% ipython --no-banner

In [1]: import numpy as np

In [2]: from numpy import linalg as LA

In [3]: np.set_printoptions(suppress=True, linewidth=140)

In [4]: rd = lambda a: np.round(a, 3) + 0

In [5]: feats = np.loadtxt("m.csv", delimiter=",")

In [6]: feats
Out[6]: 
array([[-4.005,  0.949,  2.995, -5.114,  6.451, -4.981],
       [-3.224,  0.779,  2.362, -3.974,  5.183, -3.96 ],
       [-0.816,  0.248,  0.571, -1.024,  1.251, -0.992],
       [-1.606,  0.4  ,  1.221, -1.931,  2.581, -1.986],
       [-1.601,  0.283,  1.185, -2.028,  2.636, -2.006],
       [ 0.047,  0.107,  0.048, -0.007,  0.062,  0.103],
       [-1.59 ,  0.388,  1.248, -1.934,  2.665, -1.984],
       [-2.434,  0.571,  1.797, -2.937,  3.996, -2.979],
       [-3.265,  0.834,  2.393, -3.937,  5.186, -4.006],
       [-1.547,  0.431,  1.193, -2.045,  2.586, -2.04 ],
       [-3.256,  0.807,  2.367, -4.021,  5.092, -3.992],
       [-0.727,  0.135,  0.603, -1.011,  1.258, -0.935],
       [-0.101, -0.032,  0.011, -0.035,  0.051,  0.016],
       [-2.423,  0.502,  1.817, -3.029,  3.807, -3.014],
       [-1.624,  0.333,  1.145, -2.025,  2.605, -1.969],
       [-2.427,  0.589,  1.687, -2.988,  3.862, -3.043],
       [-1.591,  0.396,  1.192, -1.909,  2.578, -2.   ],
       [-0.829,  0.159,  0.58 , -1.015,  1.387, -1.015],
       [-4.048,  0.999,  3.003, -5.04 ,  6.577, -5.062],
       [-0.004,  0.015,  0.027,  0.131, -0.014, -0.079],
       [-1.516,  0.415,  1.238, -1.975,  2.598, -2.032],
       [-3.223,  0.781,  2.352, -3.964,  5.259, -3.995],
       [-3.985,  1.052,  3.02 , -4.979,  6.555, -5.14 ],
       [-4.015,  1.013,  3.083, -4.942,  6.505, -5.06 ],
       [-0.804,  0.145,  0.503, -0.986,  1.346, -0.91 ],
       [-3.16 ,  0.821,  2.393, -4.099,  5.236, -3.999],
       [-3.181,  0.817,  2.32 , -4.016,  5.223, -4.044],
       [-0.817,  0.198,  0.624, -0.943,  1.275, -0.997],
       [-2.435,  0.545,  1.787, -3.023,  3.86 , -3.039],
       [-3.261,  0.799,  2.369, -4.021,  5.202, -3.905],
       [-1.544,  0.364,  1.132, -1.94 ,  2.571, -2.063],
       [-2.371,  0.606,  1.902, -2.964,  3.944, -3.024],
       [-1.585,  0.346,  1.176, -1.959,  2.646, -2.042],
       [-3.146,  0.662,  2.408, -4.059,  5.209, -4.026],
       [ 0.034, -0.009,  0.02 , -0.023, -0.049, -0.016],
       [-2.294,  0.654,  1.77 , -3.033,  3.859, -3.012],
       [-4.094,  1.065,  2.981, -5.013,  6.547, -5.049],
       [ 0.061,  0.033, -0.066, -0.011, -0.033,  0.053],
       [-3.946,  1.018,  3.101, -4.965,  6.431, -4.982],
       [-3.214,  0.808,  2.311, -3.987,  5.187, -3.998],
       [-0.746,  0.217,  0.631, -0.932,  1.301, -0.983],
       [-1.571,  0.427,  1.087, -1.946,  2.597, -1.961]])

In [7]: A2 = feats / LA.norm(feats, axis=1, keepdims=True)

In [8]: gram = A2 @ A2.T

In [9]: (gram - 2 * np.eye(42)).round(6).argmax(axis=1)
Out[9]: 
array([25, 18, 10, 23, 33, 37,  7, 21, 36, 35, 28, 33, 24, 28,  4, 39,  3,  7,  1, 34, 31,  1, 23,  3, 17,  0, 39,  3, 13,  1, 32, 38, 21,
        4, 37,  9,  8,  5, 23, 26, 31, 26])

In [10]: print(rd(gram[36]))
[ 1.     1.     1.     1.     0.999 -0.008  1.     1.     1.     1.     1.     0.999  0.617  1.     1.     1.     1.     0.999  1.
 -0.138  1.     1.     1.     1.     0.998  1.     1.     1.     1.     1.     1.     1.     1.     1.    -0.281  1.     1.    -0.667
  1.     1.     0.999  1.   ]

In [11]: print(rd(LA.norm(A2, axis=1)))
[1. 1. 1. 1. 1. 1. 1. 1. 1. 1. 1. 1. 1. 1. 1. 1. 1. 1. 1. 1. 1. 1. 1. 1. 1. 1. 1. 1. 1. 1. 1. 1. 1. 1. 1. 1. 1. 1. 1. 1. 1. 1.]

In [12]: mat = np.load("sample5.npy")

In [13]: rd(mat)
Out[13]: 
array([[ 0.101, -0.022, -0.227, -0.762, -0.432,  0.403,  2.3  ,  1.523, -0.447,  0.445],
       [ 0.91 ,  1.52 , -0.697,  0.109,  1.632,  1.067, -0.097,  0.552, -0.045, -1.116],
       [-0.202,  1.405,  0.134,  0.403,  0.285, -1.938,  1.308, -0.84 ,  0.684, -0.288],
       [ 1.214, -1.901, -0.131,  0.254,  1.364, -0.041,  0.93 , -0.795,  0.686, -0.04 ],
       [ 1.517,  0.66 ,  1.908, -0.954, -0.161,  0.269,  0.044, -0.847, -0.814,  0.482],
       [-1.011,  0.225,  0.749,  0.85 , -0.486,  1.875,  0.955, -1.12 ,  0.7  , -0.487],
       [-0.506, -0.613,  0.643, -1.582, -0.147, -0.355, -0.032,  0.181,  0.295, -2.277],
       [-0.202, -0.408,  1.641,  1.734,  0.545, -0.456,  0.029,  1.275, -0.809, -0.554],
       [ 1.011,  0.229,  0.597,  0.19 , -0.784,  0.054, -0.41 ,  1.132,  2.33 ,  0.189],
       [ 1.416, -0.133, -0.875,  1.001, -1.736, -0.135,  0.208, -0.356, -0.732, -1.214]])

In [14]: q, evecs = LA.qr(mat[:, :8])[0], LA.qr(mat[:, 8:])[0]

In [15]: sigma = LA.svd(q.T @ evecs, compute_uv=False)

In [16]: rd(sigma)
Out[16]: array([0., 0.])

In [17]: (sigma > 0.9).sum()
Out[17]: np.int64(0)

In [18]: print(rd(np.degrees(np.arccos(sigma.clip(0, 1)))))
[90. 90.]
